$ ipython --no-banner

In [1]: import numpy as np

In [2]: import numpy.linalg as la

In [3]: np.set_printoptions(precision=2, suppress=True, linewidth=140)

In [4]: arr = np.load("run14.npy")

In [5]: print(arr)
[[ 1  0  0]
 [-2  1  0]
 [-3 -3  1]]

In [6]: print([int(la.matrix_rank(la.matrix_power(arr, p))) for p in range(1, 4)])
[3, 3, 3]

In [7]: def softmax(z):
   ...:     e = np.exp(z - z.max(axis=-1, keepdims=True))
   ...:     return e / e.sum(axis=-1, keepdims=True)
   ...: 

In [8]: print(softmax(arr).sum(axis=1))
[1. 1. 1.]

In [9]: scores = arr @ arr.T / np.sqrt(3)

In [10]: print(np.round(softmax(scores + np.triu(np.full(scores.shape, -np.inf), 1)), 2) + 0)
[[1.   0.   0.  ]
 [0.02 0.98 0.  ]
 [0.   0.   1.  ]]

In [11]: print(np.round(softmax(scores), 2) + 0)
[[0.78 0.14 0.08]
 [0.01 0.75 0.24]
 [0.   0.   1.  ]]

In [12]: W1 = np.array([[2, 3, 2, 2], [2, 0, 0, 0], [2, 5, 4, 0]])

In [13]: c = np.array([3, -7, -2, -4])

In [14]: act = np.maximum(arr @ W1 + c, 0)

In [15]: print(act)
[[5 0 0 0]
 [1 0 0 0]
 [0 0 0 0]]

In [16]: W2 = np.array([[-2, 5], [2, -4], [-3, -2], [1, 4]])

In [17]: print(act @ W2)
[[-10  25]
 [ -2   5]
 [  0   0]]

In [18]: U, sigma, VT = la.svd(arr)

In [19]: print(np.argmax(sigma[:-1] / (sigma[1:] + 1e-6)) + 1)
2

In [20]: Y = U[:, :2] @ np.diag(sigma[:2]) @ VT[:2]

In [21]: print(la.matrix_rank(arr, rtol=0.05))
2

In [22]: print(Y)
[[ 0.99 -0.02 -0.09]
 [-2.    0.99 -0.03]
 [-3.   -3.    0.99]]

In [23]: print(round(float(np.abs(arr - Y).max()), 2))
0.09

In [24]: print(la.matrix_rank(Y))
2

In [25]: M = np.load("arr.npy")

In [26]: print(M)
[[ 2.7  -0.8  -0.9  -0.3 ]
 [-1.2  -1.3   0.8  -1.2 ]
 [-1.31 -1.41  0.77 -1.29]
 [ 0.3  -1.9   0.8   1.3 ]]

In [27]: U, sigma, VT = la.svd(M)

In [28]: print(np.argmax(sigma[:-1] / (sigma[1:] + 1e-6)) + 1)
3

In [29]: print(sigma)
[3.74 2.83 2.01 0.06]

In [30]: Y = U[:, :3] @ np.diag(sigma[:3]) @ VT[:3]

In [31]: print(np.round(np.abs(M - Y).max(), 2))
0.04

In [32]: print(Y)
[[ 2.7  -0.8  -0.9  -0.3 ]
 [-1.22 -1.31  0.76 -1.19]
 [-1.3  -1.4   0.81 -1.3 ]
 [ 0.3  -1.9   0.8   1.3 ]]

In [33]: print(la.matrix_rank(Y))
3

In [34]: print(la.matrix_rank(M, rtol=0.05))
3

In [35]: print(round(float(la.norm(M - Y, 2)), 2), round(sigma[3], 2))
0.06 0.06

In [36]: print(np.abs(la.svd(M)[2][-1]))
[0.36 0.31 0.86 0.16]

In [37]: print(la.cond(M) > 100)
False

In [38]: print(la.matrix_rank(M, rtol=0.1))
3

In [39]: print(round(float(la.norm(M, 2) / la.norm(M)), 2))
0.73

In [40]: print(np.argsort(-la.norm(M, axis=0).round(6), kind="stable")[:3])
[0 1 3]

In [41]: feats = np.array([[1, -2, -1, 1], [-2, 1, -2, -1], [-1, -2, 1, -2], [1, -1, -2, 1]])

In [42]: x = np.array([-3, -6, 1, 4])

In [43]: target = feats @ x

In [44]: print(target)
[12 -6  8  5]

In [45]: print(la.solve(feats, target + feats[:, 1]))
[-3. -5.  1.  4.]

In [46]: print(la.solve(feats, target))
[-3. -6.  1.  4.]

In [47]: rng = np.random.default_rng(383682)

In [48]: idx = rng.permutation(4)

In [49]: print(idx)
[1 3 2 0]

In [50]: Y = feats[idx][:, idx]

In [51]: print(np.allclose(Y, feats))
False

In [52]: print(np.diag(Y))
[1 1 1 1]

In [53]: print(np.trace(feats))
4

In [54]: print(np.sort(np.abs(la.eigvals(feats))))
[0.3  2.85 3.3  3.85]

In [55]: print(round(la.det(feats), 2))
11.0

In [56]: Y = np.array([[4, -4, 4], [0, 2, 5]])

In [57]: W2 = np.kron(Y, feats)

In [58]: print(round(float(la.norm(W2, 2)), 2), round(la.norm(Y, 2) * la.norm(feats, 2), 2))
28.27 28.27

In [59]: print(la.matrix_rank(W2))
8

In [60]: print(W2)
[[  4  -8  -4   4  -4   8   4  -4   4  -8  -4   4]
 [ -8   4  -8  -4   8  -4   8   4  -8   4  -8  -4]
 [ -4  -8   4  -8   4   8  -4   8  -4  -8   4  -8]
 [  4  -4  -8   4  -4   4   8  -4   4  -4  -8   4]
 [  0   0   0   0   2  -4  -2   2   5 -10  -5   5]
 [  0   0   0   0  -4   2  -4  -2 -10   5 -10  -5]
 [  0   0   0   0  -2  -4   2  -4  -5 -10   5 -10]
 [  0   0   0   0   2  -2  -4   2   5  -5 -10   5]]

In [61]: mat = np.array([[0, 2, 0, 0], [0, 2, 0, 0], [0, 0, 0, 2], [0, 0, 0, 2]])

In [62]: print(mat)
[[0 2 0 0]
 [0 2 0 0]
 [0 0 0 2]
 [0 0 0 2]]

In [63]: print(np.flatnonzero(la.matrix_power((mat != 0) + (mat.T != 0) + np.eye(4), 4)[0]))
[0 1]

In [64]: print(np.sort(la.eigvals(mat)))
[0. 0. 2. 2.]

In [65]: print(mat @ mat)
[[0 4 0 0]
 [0 4 0 0]
 [0 0 0 4]
 [0 0 0 4]]

In [66]: A = np.loadtxt("case0.csv", delimiter=",")

In [67]: print(A.round(2) + 0)
[[-0.07 -1.14 -3.07]
 [ 0.39 -0.22 -2.61]
 [-0.37 -1.75 -3.37]
 [-0.02 -1.05 -3.02]
 [-0.71 -2.41 -3.71]
 [ 0.26 -0.47 -2.74]
 [ 0.48 -0.04 -2.52]
 [ 0.57  0.15 -2.43]
 [ 0.01 -0.98 -2.99]
 [-0.66 -2.31 -3.66]
 [-0.42 -1.83 -3.42]
 [-0.6  -2.2  -3.6 ]
 [ 1.34  1.69 -1.66]
 [-0.13 -1.25 -3.13]
 [-0.58 -2.17 -3.58]
 [-0.27 -1.54 -3.27]
 [ 0.   -1.01 -3.  ]
 [-0.07 -1.14 -3.07]
 [ 0.84  0.67 -2.16]
 [ 0.13 -0.75 -2.87]
 [ 0.01 -0.98 -2.99]
 [-0.71 -2.42 -3.71]
 [-0.26 -1.52 -3.26]
 [-0.55 -2.1  -3.55]
 [-0.96 -2.92 -3.96]]

In [68]: print(np.abs(la.svd(arr)[2][-1]))
[0.1  0.22 0.97]

In [69]: print(la.cond(arr) > 100)
False

In [70]: print([round(float(x), 2) for x in la.svd(arr, compute_uv=False)[:3]])
[4.49, 2.19, 0.1]

In [71]: print(np.argsort(-la.norm(arr, axis=0).round(6), kind="stable")[:3])
[0 1 2]

In [72]: Xc = A - A.mean(axis=1)
Traceback (most recent call last):
  Cell In[72], line 1
    Xc = A - A.mean(axis=1)
ValueError: operands could not be broadcast together with shapes (25,3) (25,) 


In [73]: Xc = A - A.mean(axis=0)

In [74]: U, sigma, VT = la.svd(Xc, full_matrices=False)

In [75]: print(np.round(sigma ** 2 / (sigma ** 2).sum(), 2) + 0)
[1. 0. 0.]

In [76]: print(np.round(Xc.mean(axis=0), 2) + 0)
[0. 0. 0.]

In [77]: print(np.searchsorted(np.cumsum(sigma ** 2) / (sigma ** 2).sum(), 0.9) + 1)
1

In [78]: print(la.matrix_rank(Xc))
1

In [79]: W2 = A[[6, 12]].astype(float)

In [80]: for _ in range(4):
    ...:     idx = la.norm(A[:, None] - W2, axis=-1).argmin(axis=1)
    ...:     W2 = np.array([A[idx == j].mean(axis=0) for j in range(2)])
    ...: 

In [81]: print(idx)
[0 1 0 0 0 0 1 1 0 0 0 0 1 0 0 0 0 0 1 0 0 0 0 0 0]

In [82]: print(W2)
[[-0.3  -1.6  -3.3 ]
 [ 0.72  0.45 -2.28]]

In [83]: print(np.abs(W2[1] - W2[0]).argmax())
1

In [84]: print(W2[1] - W2[0])
[1.02 2.04 1.02]

In [85]: W2 @ W2
Traceback (most recent call last):
  Cell In[85], line 1
    W2 @ W2
ValueError: matmul: Input operand 1 has a mismatch in its core dimension 0, with gufunc signature (n?,k),(k,m?)->(n?,m?) (size 2 is different from 3)


In [86]: G = W2.T @ W2

In [87]: print(G)
[[ 0.61  0.8  -0.67]
 [ 0.8   2.75  4.24]
 [-0.67  4.24 16.05]]

In [88]: print((W2 @ W2.T).shape)
(2, 2)

In [89]: print(la.matrix_rank(G))
2

In [90]: print(np.round(la.eigvalsh(G)[::-1], 2) + 0)
[17.3   2.11  0.  ]

In [91]: print(np.allclose(G, G.T))
True

In [92]: x = np.array([1, 8, 3, 9])

In [93]: target = M @ x

In [94]: print(target)
[ -9.1  -20.   -21.89  -0.8 ]

In [95]: print(la.solve(M, 3 * target))
[ 3. 24.  9. 27.]

In [96]: print(np.round(la.solve(M.T, M[1]), 2) + 0)
[0. 1. 0. 0.]

In [97]: print(la.solve(M, target))
[1. 8. 3. 9.]

In [98]: print(np.round(la.solve(M, M[:, 2]), 2) + 0)
[0. 0. 1. 0.]

In [99]: print(la.solve(M, target + M[:, 1]))
[1. 9. 3. 9.]

In [100]: F = np.array([[1, 1, 0], [1, 0, 0], [0, 1, 2], [1, 0, 1]]) * (rng.random((4, 3)) < 0.3)

In [101]: print(F)
[[0 0 0]
 [0 0 0]
 [0 1 2]
 [0 0 1]]

In [102]: rank = la.matrix_rank(F)

In [103]: print(rank)
2

In [104]: null = la.svd(F)[2][rank:].T

In [105]: print(np.allclose(F @ null, 0))
True

In [106]: print(null.shape)
(3, 1)

In [107]: print(F @ null)
[[0.]
 [0.]
 [0.]
 [0.]]

In [108]: print([int(la.matrix_rank(np.delete(F, i, axis=0))) for i in range(4)])
[2, 2, 1, 1]

In [109]: print([int(la.matrix_rank(F[:i])) for i in range(1, len(F) + 1)])
[0, 0, 1, 2]

In [110]: print(np.round(la.norm(F) ** 2 / la.norm(F, 2) ** 2, 2))
1.03

In [111]: print(round(float(la.norm(F, "nuc")), 2))
2.83

In [112]: print(la.norm(F, axis=1).argmax())
2

In [113]: print(np.round(np.trace(la.pinv(F) @ F), 2))
2.0

In [114]: print(np.unique(F.round(6), axis=0).shape)
(3, 3)

In [115]: print(np.allclose(F[:-1].T @ la.lstsq(F[:-1].T, F[-1])[0], F[-1]))
False

In [116]: print(np.abs(np.diag(la.qr(F)[1])) > 1e-9)
[False  True  True]

In [117]: U, sigma, VT = la.svd(F)

In [118]: evecs = VT[:(sigma > 1e-8).sum()]

In [119]: x = F[3] + 2 * F[2] + rng.integers(2) * np.eye(3)[0]

In [120]: print(x)
[1. 2. 5.]

In [121]: print(np.allclose(evecs.T @ evecs @ x, x))
False

In [122]: print(np.round(evecs.T @ evecs, 2) + 0)
[[0. 0. 0.]
 [0. 1. 0.]
 [0. 0. 1.]]

In [123]: print(np.argsort(-la.norm(F, axis=0).round(6), kind="stable")[:3])
[2 1 0]

In [124]: print(la.cond(F) > 100)
True

In [125]: K = np.loadtxt("dump.csv", delimiter=",")

In [126]: print(K)
[[2. 2. 0.]
 [1. 3. 0.]
 [0. 0. 8.]]

In [127]: Y = la.inv(K)

In [128]: print(np.allclose(Y, K.T))
False

In [129]: print(np.round(la.det(K) * la.det(Y), 2))
1.0

In [130]: print(K @ Y)
[[1. 0. 0.]
 [0. 1. 0.]
 [0. 0. 1.]]

In [131]: print(Y)
[[ 0.75 -0.5   0.  ]
 [-0.25  0.5   0.  ]
 [ 0.    0.    0.12]]

In [132]: print((np.abs(Y) > 1e-9).astype(int))
[[1 1 0]
 [1 1 0]
 [0 0 1]]

In [133]: print(la.det(K) * Y)
[[ 24. -16.   0.]
 [ -8.  16.   0.]
 [  0.   0.   4.]]

In [134]: proj = np.triu(np.array([[2, 1, -1], [1, -2, 1], [-2, -2, -1]]), 1) + np.eye(3)

In [135]: Y = proj @ K @ la.inv(proj)

In [136]: print(np.trace(Y), np.trace(K))
13.0 13.0

In [137]: print(proj @ K - K @ proj)
[[ 1.  1. -8.]
 [ 0. -1.  6.]
 [ 0.  0.  0.]]

In [138]: print(round(la.det(Y), 2))
32.0

In [139]: print(la.matrix_rank(Y))
3
